% python3 -q
>>> import numpy as np
>>> np.set_printoptions(suppress=True, linewidth=140)
>>> feats = np.load("sample4.npy")
>>> feats
array([[  0.5,  28. ,   0.7,  -0.6,  -1.7],
       [ -1.7,  -8. ,   1.9,  -1. ,   1.4],
       [  2.3, -16. ,   1.7,  -1.2,   1.1],
       [  2.4,  14. ,   0.6,   0.5,  -0.6],
       [  0.5,  38. ,  -0.7,  -1.7,   1. ]])
>>> left, sig, Vt = np.linalg.svd(feats)
>>> sig.round(2)
array([52.41,  3.88,  3.5 ,  2.16,  0.86])
>>> M2 = left[:, :1] @ np.diag(sig[:1]) @ Vt[:1]
>>> round(np.abs(feats - M2).max(), 2)
np.float64(2.55)
>>> f = np.array([0, 0, 2, 3, 3])
>>> M2 = feats + np.outer(f, np.eye(5)[0])
>>> round(float(np.linalg.det(M2) / np.linalg.det(feats)), 2), np.round(1 + np.linalg.solve(feats, f)[0], 2)
(1.84, np.float64(1.84))
>>> np.linalg.matrix_rank(np.linalg.inv(M2) - np.linalg.inv(feats), tol=1e-8)
np.int64(1)
>>> M2 = np.linalg.inv(feats)
>>> np.round(np.linalg.cond(feats), 2)
np.float64(60.66)
>>> np.allclose(M2, feats.T)
False
>>> np.round(np.linalg.inv(M2), 2)
array([[  0.5,  28. ,   0.7,  -0.6,  -1.7],
       [ -1.7,  -8. ,   1.9,  -1. ,   1.4],
       [  2.3, -16. ,   1.7,  -1.2,   1.1],
       [  2.4,  14. ,   0.6,   0.5,  -0.6],
       [  0.5,  38. ,  -0.7,  -1.7,   1. ]])
>>> np.round(np.linalg.slogdet(feats)[0], 2)
np.float64(1.0)
>>> round(float(np.linalg.det(feats) * np.linalg.det(M2)), 2)
1.0
>>> np.round(feats @ M2, 2) + 0
array([[1., 0., 0., 0., 0.],
       [0., 1., 0., 0., 0.],
       [0., 0., 1., 0., 0.],
       [0., 0., 0., 1., 0.],
       [0., 0., 0., 0., 1.]])
>>> arr = np.loadtxt("x.csv", delimiter=",")
>>> arr.round(2)
array([[-0.15, -0.62, -0.11, -0.75,  0.16],
       [ 0.38, -0.34, -0.42,  0.11, -0.74],
       [-0.38, -0.28, -0.65,  0.47,  0.37],
       [-0.68,  0.44, -0.25, -0.28, -0.45],
       [ 0.47,  0.49, -0.58, -0.35,  0.3 ]])
>>> np.round(arr[:, 3] @ arr[:, 4], 2)
np.float64(-0.0)
>>> np.round(np.linalg.det(arr.T), 2)
np.float64(1.0)
>>> round(float(np.linalg.eigvals(arr).sum().real), 2)
-1.12
>>> round(np.einsum("ii->", arr), 2)
np.float64(-1.12)
>>> np.round(np.einsum("ij,ji->", arr, arr), 2)
np.float64(0.76)
>>> np.round(np.kron(np.eye(2, dtype=int), arr), 2)
array([[-0.15, -0.62, -0.11, -0.75,  0.16, -0.  , -0.  , -0.  , -0.  ,  0.  ],
       [ 0.38, -0.34, -0.42,  0.11, -0.74,  0.  , -0.  , -0.  ,  0.  , -0.  ],
       [-0.38, -0.28, -0.65,  0.47,  0.37, -0.  , -0.  , -0.  ,  0.  ,  0.  ],
       [-0.68,  0.44, -0.25, -0.28, -0.45, -0.  ,  0.  , -0.  , -0.  , -0.  ],
       [ 0.47,  0.49, -0.58, -0.35,  0.3 ,  0.  ,  0.  , -0.  , -0.  ,  0.  ],
       [-0.  , -0.  , -0.  , -0.  ,  0.  , -0.15, -0.62, -0.11, -0.75,  0.16],
       [ 0.  , -0.  , -0.  ,  0.  , -0.  ,  0.38, -0.34, -0.42,  0.11, -0.74],
       [-0.  , -0.  , -0.  ,  0.  ,  0.  , -0.38, -0.28, -0.65,  0.47,  0.37],
       [-0.  ,  0.  , -0.  , -0.  , -0.  , -0.68,  0.44, -0.25, -0.28, -0.45],
       [ 0.  ,  0.  , -0.  , -0.  ,  0.  ,  0.47,  0.49, -0.58, -0.35,  0.3 ]])
>>> np.round(np.poly(arr), 2)
array([ 1.  ,  1.12,  0.25, -0.25, -1.12, -1.  ])
>>> round(float(np.linalg.det(2 * arr)), 2), np.round(np.linalg.det(arr), 2)
(32.0, np.float64(1.0))
